% python3 -q
>>> import numpy as np
>>> from numpy import linalg as LA
>>> np.set_printoptions(suppress=True, linewidth=160)
>>> K = np.loadtxt("dump.csv", delimiter=",")
>>> K
array([[ 1., -1., -1.,  1., -1.,  1.,  1., -1.],
       [ 1.,  1., -1., -1.,  1.,  1., -1., -1.],
       [ 1.,  1.,  1.,  1., -1., -1., -1., -1.],
       [ 1., -1., -1.,  1.,  1., -1., -1.,  1.]])
>>> vec = np.array([-2, 0, 0, 1, -1, 0, 1, 0])
>>> a = np.maximum(K @ vec, 0)
>>> np.round(np.tanh(K @ vec), 1)
array([ 0.8, -1. , -0.8, -1. ])
>>> K * (a > 1e-9)[:, None]
array([[ 1., -1., -1.,  1., -1.,  1.,  1., -1.],
       [ 0.,  0., -0., -0.,  0.,  0., -0., -0.],
       [ 0.,  0.,  0.,  0., -0., -0., -0., -0.],
       [ 0., -0., -0.,  0.,  0., -0., -0.,  0.]])
>>> W = np.array([[-5, -2, 0],
...     [-1, 4, -1],
...     [0, 5, 1],
...     [3, 3, -4],
...     [3, 0, -3],
...     [2, -1, 4],
...     [2, 2, -2],
...     [-2, -2, 3]])
>>> coef = np.array([2, 0, 3])
>>> hid = np.maximum(K @ W + coef, 0)
>>> (hid > 0).astype(int)
array([[1, 0, 1],
       [0, 0, 1],
       [0, 1, 0],
       [0, 0, 0]])
>>> C = np.array([[3, 0], [3, 4], [2, 5]])
>>> W @ C
array([[-21,  -8],
       [  7,  11],
       [ 17,  25],
       [ 10,  -8],
       [  3, -15],
       [ 11,  16],
       [  8,  -2],
       [ -6,   7]])
>>> hid @ C
array([[14.,  5.],
       [10., 25.],
       [33., 44.],
       [ 0.,  0.]])
>>> mat = np.loadtxt("m.csv", delimiter=",")
>>> mat
array([[0., 1.],
       [1., 0.]])
>>> ang = np.radians(158)
>>> R = np.eye(2)
>>> R[0, 0] = R[1, 1] = np.cos(ang)
>>> R[0, 1], R[1, 0] = -np.sin(ang), np.sin(ang)
>>> R.round(1)
array([[-0.9, -0.4],
       [ 0.4, -0.9]])
>>> M2 = mat @ R.T
>>> np.allclose(LA.norm(mat, axis=1), LA.norm(M2, axis=1))
True
>>> np.round(LA.svd(mat, compute_uv=False), 1), np.round(LA.svd(M2, compute_uv=False), 1)
(array([1., 1.]), array([1., 1.]))
>>> np.allclose(mat @ mat.T, M2 @ M2.T)
True
>>> M2.round(1)
array([[-0.4, -0.9],
       [-0.9,  0.4]])
>>> np.round(np.abs(M2 - mat).max(axis=0), 1)
array([1.9, 1.9])
>>> round(LA.det(R), 1), round(float(np.trace(R)), 1)
(np.float64(1.0), -1.9)
>>> vec = np.array([1, 3])
>>> [p for p in range(1, 25) if np.allclose(LA.matrix_power(M2, p), np.eye(2))]
[2, 4, 6, 8, 10, 12, 14, 16, 18, 20, 22, 24]
>>> 2 - LA.matrix_rank(M2 - np.eye(2), tol=1e-8)
np.int64(1)
>>> np.round(LA.inv(M2), 1)
array([[-0.4, -0.9],
       [-0.9,  0.4]])
>>> r0 = np.array([-1, -2, -1])
>>> np.polyval(r0, K[3])
array([-4.,  0.,  0., -4., -4.,  0.,  0., -4.])
>>> np.convolve(K[3], r0)
array([-1., -1.,  2.,  2., -2., -2.,  2.,  2., -1., -1.])
>>> np.round(LA.matrix_power(mat, 2), 1)
array([[1., 0.],
       [0., 1.]])
>>> mat @ np.ones(2)
array([1., 1.])
>>> p = np.eye(2)[1]
>>> for _ in range(7):
...     p = p @ mat
...     print(p.round(1))
... 
[1. 0.]
[0. 1.]
[1. 0.]
[0. 1.]
[1. 0.]
[0. 1.]
[1. 0.]
>>> q, _ = LA.qr(np.array([[-1.1, 1.7, -0.3, 1.5],
...     [1.6, 0.1, -0.9, -0.1],
...     [1.3, -0.5, 0.0, -0.7],
...     [0.6, -1.0, -0.7, 1.8]]))
>>> evecs, _ = LA.qr(np.array([[-0.1, -0.3, 1.9, -1.3, 0.0],
...     [0.8, 0.1, 0.9, -1.3, 0.3],
...     [1.8, -0.5, -0.6, -1.6, 0.1],
...     [1.9, 2.4, 0.8, 0.1, -1.2],
...     [1.5, 1.9, 0.6, 0.6, -0.1]]))
>>> s = 20 * 0.7 ** np.arange(4)
>>> A = q[:, :4] * s @ evecs[:4]
>>> A.round(1)
array([[  1.5,   1.9, -12.6,   0.8,   5.9],
       [ -2.6,  -3.2,   8.2,   7.6,  10.6],
       [ -0.1,   4.7,  10.1,  -0.2,   6. ],
       [  7.3,  -6.4,   5.5,  -1.6,  -0.1]])
>>> rng = np.random.default_rng(662)
>>> M2 = A + rng.integers(-2, 3, (4, 1)) @ rng.integers(-2, 3, (1, 5))
>>> M2.round(1)
array([[  1.5,   2.9, -14.6,   0.8,   5.9],
       [ -2.6,  -1.2,   4.2,   7.6,  10.6],
       [ -0.1,   4.7,  10.1,  -0.2,   6. ],
       [  7.3,  -4.4,   1.5,  -1.6,  -0.1]])
>>> LA.matrix_rank(M2 - A, tol=1e-8)
np.int64(1)
>>> np.round(LA.svd(M2 - A, compute_uv=False), 1) + 0
array([6.7, 0. , 0. , 0. ])
>>> def softmax(z):
...     e = np.exp(z - z.max(axis=-1, keepdims=True))
...     return e / e.sum(axis=-1, keepdims=True)
... 
>>> np.round(softmax(10 * A[3]), 1) + 0
array([1., 0., 0., 0., 0.])
>>> np.round(softmax(A).sum(axis=1), 1)
array([1., 1., 1., 1.])
>>> scores = A @ A.T / np.sqrt(5)
>>> np.round(softmax(scores + np.triu(np.full(scores.shape, -np.inf), 1)), 1) + 0
array([[1., 0., 0., 0.],
       [0., 1., 0., 0.],
       [0., 0., 1., 0.],
       [0., 0., 0., 1.]])
>>> softmax(scores).round(6).argmax(axis=1)
array([0, 1, 2, 3])
>>> W = np.array([[-3, 3], [-1, 0], [-3, -2], [-2, -3], [-3, -3]])
>>> coef = np.array([-1, 1])
>>> hid = np.maximum(A @ W + coef, 0)
>>> hid.round(1)
array([[11.1, 10.4],
       [ 0. ,  0. ],
       [ 0. ,  0. ],
       [ 0. , 17. ]])
>>> (hid > 0).astype(int)
array([[1, 1],
       [0, 0],
       [0, 0],
       [0, 1]])
>>> LA.matrix_rank(hid)
np.int64(2)
>>> C = np.array([[2, 2, 5], [0, 3, 0]])
>>> W @ C
array([[ -6,   3, -15],
       [ -2,  -2,  -5],
       [ -6, -12, -15],
       [ -4, -13, -10],
       [ -6, -15, -15]])
>>> np.round(hid @ C, 1)
array([[22.3, 53.5, 55.6],
       [ 0. ,  0. ,  0. ],
       [ 0. ,  0. ,  0. ],
       [ 0. , 51. ,  0. ]])
>>> M2 = A / np.sqrt((A ** 2).mean(axis=1, keepdims=True))
>>> LA.matrix_rank(M2) == LA.matrix_rank(A)
np.True_
>>> np.round(A - A.mean(axis=1, keepdims=True), 1)
array([[  2. ,   2.4, -12.1,   1.3,   6.4],
       [ -6.7,  -7.3,   4.1,   3.5,   6.5],
       [ -4.2,   0.6,   6. ,  -4.3,   1.9],
       [  6.4,  -7.4,   4.5,  -2.5,  -1. ]])
>>> arr = np.load("run19.npy")
>>> arr
array([[-3,  0, -3,  1],
       [ 3,  6,  3,  7],
       [-3,  0, -3,  1]])
>>> np.abs(np.diag(LA.qr(arr)[1])) > 1e-9
array([ True,  True, False])
>>> np.unique(arr.round(6), axis=0).shape
(2, 4)
>>> np.allclose(arr[:-1].T @ LA.lstsq(arr[:-1].T, arr[-1])[0], arr[-1])
True
>>> np.round(arr @ LA.pinv(arr) @ arr, 1) + 0
array([[-3.,  0., -3.,  1.],
       [ 3.,  6.,  3.,  7.],
       [-3.,  0., -3.,  1.]])
>>> Uu, s, Vt = LA.svd(arr)
>>> np.argmax(s[:-1] / (s[1:] + 1e-6)) + 1
np.int64(2)
>>> s.round(1) + 0
array([10.3,  5.9,  0. ])
>>> M2 = Uu[:, :2] @ np.diag(s[:2]) @ Vt[:2]
>>> round(LA.norm(arr - M2) / LA.norm(arr), 1)
np.float64(0.0)
>>> round(LA.norm(arr - M2, 2), 1), round(s[2], 1)
(np.float64(0.0), np.float64(0.0))
>>> LA.matrix_rank(M2)
np.int64(2)
>>> M2.round(1) + 0
array([[-3.,  0., -3.,  1.],
       [ 3.,  6.,  3.,  7.],
       [-3.,  0., -3.,  1.]])
>>> feats = np.load("a.npy")
>>> feats.round(1)
array([[ 1. ,  0. ,  0. , -0.3,  0. ],
       [ 0. ,  1. ,  0. ,  0. ,  0. ],
       [ 0. ,  0. ,  1. ,  0. ,  0. ],
       [ 0.3,  0. ,  0. ,  1. ,  0. ],
       [ 0. ,  0. ,  0. ,  0. ,  1. ]])
>>> blk = np.stack([feats, 3 * feats, feats[::-1]])
>>> np.round(LA.det(blk), 1)
array([  1., 243.,   1.])
>>> np.round(np.einsum("bij,cij->bc", blk, blk), 1)
array([[ 5., 15.,  1.],
       [15., 45.,  3.],
       [ 1.,  3.,  5.]])
>>> LA.matrix_rank(blk.reshape(3, -1))
np.int64(2)
>>> vec = np.array([0, 3, -2, 1, -2])
>>> np.round(LA.det(feats), 1)
np.float64(1.0)
>>> np.round(np.sort(np.abs(np.degrees(np.angle(LA.eigvals(feats))))), 1)
array([ 0.,  0.,  0., 15., 15.])
>>> 5 - LA.matrix_rank(feats - np.eye(5), tol=1e-8)
np.int64(3)
>>> np.round(feats.T @ (feats @ vec), 1) + 0
array([ 0.,  3., -2.,  1., -2.])
>>> E = np.load("out7.npy")
>>> E
array([[1. , 0. , 0. , 0. , 0. ],
       [0. , 0.7, 0.3, 0. , 0. ],
       [0. , 0. , 0.5, 0. , 0.5],
       [0. , 0. , 0. , 1. , 0. ],
       [0. , 0. , 0.3, 0. , 0.7]])
>>> np.round(LA.matrix_power(E, 2), 1)
array([[1. , 0. , 0. , 0. , 0. ],
       [0. , 0.5, 0.4, 0. , 0.2],
       [0. , 0. , 0.4, 0. , 0.6],
       [0. , 0. , 0. , 1. , 0. ],
       [0. , 0. , 0.4, 0. , 0.6]])
>>> E.sum(axis=1)
array([1., 1., 1., 1., 1.])
>>> E @ np.ones(5)
array([1., 1., 1., 1., 1.])
>>> np.round(LA.matrix_power(E, 100), 1) + 0
array([[1. , 0. , 0. , 0. , 0. ],
       [0. , 0. , 0.4, 0. , 0.6],
       [0. , 0. , 0.4, 0. , 0.6],
       [0. , 0. , 0. , 1. , 0. ],
       [0. , 0. , 0.4, 0. , 0.6]])
>>> p = np.eye(5)[2]
>>> for _ in range(7):
...     p = p @ E
...     print(p.round(1))
... 
[0.  0.  0.5 0.  0.5]
[0.  0.  0.4 0.  0.6]
[0.  0.  0.4 0.  0.6]
[0.  0.  0.4 0.  0.6]
[0.  0.  0.4 0.  0.6]
[0.  0.  0.4 0.  0.6]
[0.  0.  0.4 0.  0.6]
>>> np.round(np.sort(LA.eigvals(E).real), 1)
array([0.2, 0.7, 1. , 1. , 1. ])
>>> np.flatnonzero(LA.matrix_power((E != 0) + (E.T != 0) + np.eye(5), 5)[1])
array([1, 2, 4])
>>> np.round(E @ E, 1)
array([[1. , 0. , 0. , 0. , 0. ],
       [0. , 0.5, 0.4, 0. , 0.2],
       [0. , 0. , 0.4, 0. , 0.6],
       [0. , 0. , 0. , 1. , 0. ],
       [0. , 0. , 0.4, 0. , 0.6]])
>>> X = np.load("data.npy")
>>> X
array([[0., 1.],
       [1., 0.]])
>>> vec = np.array([0, 3])
>>> X @ np.eye(2)[0]
array([0., 1.])
>>> X * vec
array([[0., 3.],
       [0., 0.]])
>>> LA.norm(X @ vec) <= LA.norm(X, 2) * LA.norm(vec) + 1e-9
np.True_
>>> np.sign((X @ vec).round(6))
array([1., 0.])
>>> X @ vec
array([3., 0.])
>>> X @ (2 * vec)
array([6., 0.])
>>> J = np.load("arr.npy")
>>> J
array([[0, 1, 0, 0, 0],
       [0, 0, 0, 0, 1],
       [0, 0, 0, 1, 0],
       [1, 0, 0, 0, 0],
       [0, 0, 1, 0, 0]])
>>> LA.matrix_power(J, 100)
array([[1, 0, 0, 0, 0],
       [0, 1, 0, 0, 0],
       [0, 0, 1, 0, 0],
       [0, 0, 0, 1, 0],
       [0, 0, 0, 0, 1]])
>>> J.sum(axis=1)
array([1, 1, 1, 1, 1])
>>> p = np.eye(5)[4]
>>> for _ in range(5):
...     p = p @ J
...     print(p.round(1))
... 
[0. 0. 1. 0. 0.]
[0. 0. 0. 1. 0.]
[1. 0. 0. 0. 0.]
[0. 1. 0. 0. 0.]
[0. 0. 0. 0. 1.]
>>> M2 = J / LA.norm(J, axis=1, keepdims=True)
>>> cov = M2 @ M2.T
>>> np.degrees(np.arccos(np.clip(cov[1, 4], -1, 1)))
np.float64(90.0)
>>> cov
array([[1., 0., 0., 0., 0.],
       [0., 1., 0., 0., 0.],
       [0., 0., 1., 0., 0.],
       [0., 0., 0., 1., 0.],
       [0., 0., 0., 0., 1.]])
>>> np.round(LA.norm(M2, axis=1), 1)
array([1., 1., 1., 1., 1.])
>>> np.argwhere(np.triu(np.abs(cov) > 0.95, 1))
array([], shape=(0, 2), dtype=int64)
>>> (cov - 2 * np.eye(5)).round(6).argmax(axis=1)
array([1, 0, 0, 0, 0])
